In [1]: import numpy as np

In [2]: np.set_printoptions(suppress=True, linewidth=100)

In [3]: def rnd(a):
   ...:     return np.round(a, 2) + 0
   ...: 

In [4]: data = np.load("dump.npy")

In [5]: data
Out[5]: 
array([[-5.4 ,  2.6 , -3.91,  3.77, -3.28,  2.8 ],
       [ 4.37,  1.46,  4.22,  0.79,  2.69, -0.8 ],
       [ 8.1 ,  5.69,  7.8 ,  4.2 ,  5.4 , -0.94],
       [-4.57,  0.05, -0.9 ,  2.61, -4.5 ,  4.01],
       [ 3.79,  4.32,  5.98,  4.82,  1.52,  1.8 ],
       [-4.9 ,  1.4 ,  0.02,  4.61, -5.12,  5.26],
       [ 4.22,  1.3 , -0.59, -1.99,  5.13, -4.58],
       [-1.59, -1.22, -7.33, -4.18,  2.1 , -4.6 ],
       [-9.94,  2.69, -2.4 ,  7.79, -8.99,  8.67],
       [ 4.63, -0.02,  0.89, -2.61,  4.51, -4.  ],
       [-2.7 , -1.89, -2.61, -1.39, -1.8 ,  0.3 ],
       [ 5.52,  3.89,  7.6 ,  4.21,  2.4 ,  1.29],
       [-1.7 ,  6.78, -0.31,  7.22, -0.59,  2.69],
       [ 2.4 , -3.11,  2.18, -3.22,  0.88, -1.2 ],
       [-2.08, -4.68, -4.41, -5.44, -0.59, -2.3 ],
       [-4.23, -1.29,  0.61,  2.02, -5.1 ,  4.62],
       [-5.52, -3.89, -7.6 , -4.18, -2.43, -1.32],
       [ 3.89, -3.7 , -0.97, -6.58,  4.21, -5.49],
       [ 2.92,  0.4 , -0.69, -1.99,  3.59, -3.51],
       [-1.52,  5.32, -3.58,  3.78,  1.19, -0.52],
       [-5.87, -0.9 , -1.01,  2.62, -6.01,  5.08],
       [ 3.87, -3.64, -0.98, -6.6 ,  4.19, -5.5 ],
       [-7.  , -3.31, -4.41, -0.8 , -5.7 ,  2.97],
       [-8.07, -5.66, -7.79, -4.22, -5.41,  0.88],
       [ 3.31,  5.45,  2.13,  4.  ,  3.29, -0.69],
       [ 0.19, -1.48, -3.24, -3.37,  1.78, -3.19],
       [ 5.58,  2.3 ,  1.89, -0.6 ,  5.4 , -3.86],
       [ 2.9 ,  2.07,  7.44,  4.2 , -0.6 ,  3.52],
       [ 3.67,  4.19,  3.6 ,  3.41,  2.69, -0.04],
       [ 1.7 , -0.43,  1.58, -0.58,  0.9 , -0.51],
       [-2.02, -4.62, -1.99, -4.02, -1.79, -0.38],
       [-2.79, -1.97, -5.02, -2.8 , -0.59, -1.59],
       [-6.52,  1.92,  0.83,  6.61, -7.19,  7.68]])

In [6]: round(np.log10(np.linalg.cond(data)))
Out[6]: 3

In [7]: print(np.linalg.cond(data) > 100)
True

In [8]: np.linalg.matrix_rank(data, rtol=0.1)
Out[8]: np.int64(3)

In [9]: rnd(np.abs(np.linalg.svd(data)[2][-1]))
Out[9]: array([0.49, 0.41, 0.16, 0.32, 0.68, 0.04])

In [10]: np.argsort(-np.linalg.norm(data, axis=0).round(6), kind="stable")[:3]
Out[10]: array([0, 3, 2])

In [11]: U, sigma, Vh = np.linalg.svd(data, full_matrices=False)

In [12]: print(np.abs(U[:, 0]).round(6).argmax())
8

In [13]: (sigma > 1e-8).sum()
Out[13]: np.int64(6)

In [14]: rnd(sigma / sigma[0])
Out[14]: array([1.  , 0.87, 0.36, 0.  , 0.  , 0.  ])

In [15]: rnd(Vh @ Vh.T)
Out[15]: 
array([[1., 0., 0., 0., 0., 0.],
       [0., 1., 0., 0., 0., 0.],
       [0., 0., 1., 0., 0., 0.],
       [0., 0., 0., 1., 0., 0.],
       [0., 0., 0., 0., 1., 0.],
       [0., 0., 0., 0., 0., 1.]])

In [16]: basis = np.array([[1, -1, 2], [-1, -2, 2], [0, -2, -1]])

In [17]: rng = np.random.default_rng(787861)

In [18]: X = (rng.random((16, 3)) < 0.25) @ basis

In [19]: X
Out[19]: 
array([[-1, -2,  2],
       [ 0, -3,  4],
       [ 0,  0,  0],
       [ 0,  0,  0],
       [ 0, -2, -1],
       [ 0,  0,  0],
       [-1, -2,  2],
       [ 0,  0,  0],
       [ 0, -2, -1],
       [ 0, -2, -1],
       [-1, -2,  2],
       [ 0, -5,  3],
       [-1, -2,  2],
       [ 0,  0,  0],
       [ 1, -1,  2],
       [ 0,  0,  0]])

In [20]: # rows 2 and 3 are equal

In [21]: Xc = X - X.mean(axis=0)

In [22]: evecs = np.linalg.svd(Xc)[2][:1]

In [23]: out = Xc - Xc @ evecs.T @ evecs

In [24]: rnd(out.std(axis=0))
Out[24]: array([0.5, 0.7, 0.6])

In [25]: np.linalg.norm(out, axis=1).round(6).argmax()
Out[25]: np.int64(4)

In [26]: rnd((Xc @ evecs.T).std(axis=0))
Out[26]: array([1.81])

In [27]: rnd(np.linalg.norm(out) / np.linalg.norm(Xc))
Out[27]: np.float64(0.5)

In [28]: vec = np.array([7, 4, 9])

In [29]: target = X @ vec

In [30]: rnd(np.linalg.solve(X.T @ X, X.T @ target))
Out[30]: array([7., 4., 9.])

In [31]: rnd(np.linalg.pinv(X) @ X)
Out[31]: 
array([[1., 0., 0.],
       [0., 1., 0.],
       [0., 0., 1.]])

In [32]: rnd(np.linalg.lstsq(X, target)[0])
Out[32]: array([7., 4., 9.])

In [33]: target = target + 0.3 * rng.normal(size=16)

In [34]: rnd(target)
Out[34]: 
array([  3.39,  24.06,   0.25,  -0.13, -16.72,  -0.1 ,   3.41,   0.37, -16.64, -17.11,   2.89,
         6.51,   2.99,  -0.28,  20.85,  -0.24])

In [35]: b, *_ = np.linalg.lstsq(X, target)

In [36]: rnd(X.T @ (target - X @ b))
Out[36]: array([0., 0., 0.])

In [37]: rnd(b)
Out[37]: array([6.79, 4.  , 8.96])

In [38]: print([round(float(np.linalg.norm(np.linalg.solve(X.T @ X + lam * np.eye(3), X.T @ target))), 2) for lam in (0, 1, 10, 100)])
[11.93, 10.67, 6.33, 1.61]

In [39]: b.round()
Out[39]: array([7., 4., 9.])

In [40]: Xc = X - X.mean(axis=0)

In [41]: U, sigma, Vh = np.linalg.svd(Xc, full_matrices=False)

In [42]: rnd(Vh[0] * np.sign(Vh[0, np.abs(Vh[0]).argmax()]))
Out[42]: array([-0.09, -0.65,  0.76])

In [43]: np.searchsorted(np.cumsum(sigma ** 2) / (sigma ** 2).sum(), 0.9) + 1
Out[43]: np.int64(2)

In [44]: rnd((sigma ** 2).sum() ** 2 / (sigma ** 4).sum())
Out[44]: np.float64(1.67)

In [45]: rnd(sigma ** 2 / (sigma ** 2).sum())
Out[45]: array([0.75, 0.2 , 0.06])

In [46]: np.abs(Vh[0]).argmax()
Out[46]: np.int64(2)

In [47]: np.abs(U[:, 0]).argmax()
Out[47]: np.int64(11)

In [48]: rnd(np.abs(Vh[-1]))
Out[48]: array([1.  , 0.05, 0.08])

In [49]: A = np.array([[5, -4, 2, 3, 0],
    ...:     [0, 3, -5, 1, -1],
    ...:     [0, 0, 2, -3, -1],
    ...:     [0, 0, 0, -2, -1],
    ...:     [0, 0, 0, 0, 4]])

In [50]: np.einsum("ij,ji->", A, A)
Out[50]: np.int64(58)

In [51]: rnd(np.linalg.eigvals(A))
Out[51]: array([ 5.,  3.,  2., -2.,  4.])

In [52]: rnd(np.linalg.det(A.T))
Out[52]: np.float64(-240.0)

In [53]: np.einsum("ii->", A)
Out[53]: np.int64(12)

In [54]: rnd(np.linalg.det(A[::-1]))
Out[54]: np.float64(-240.0)
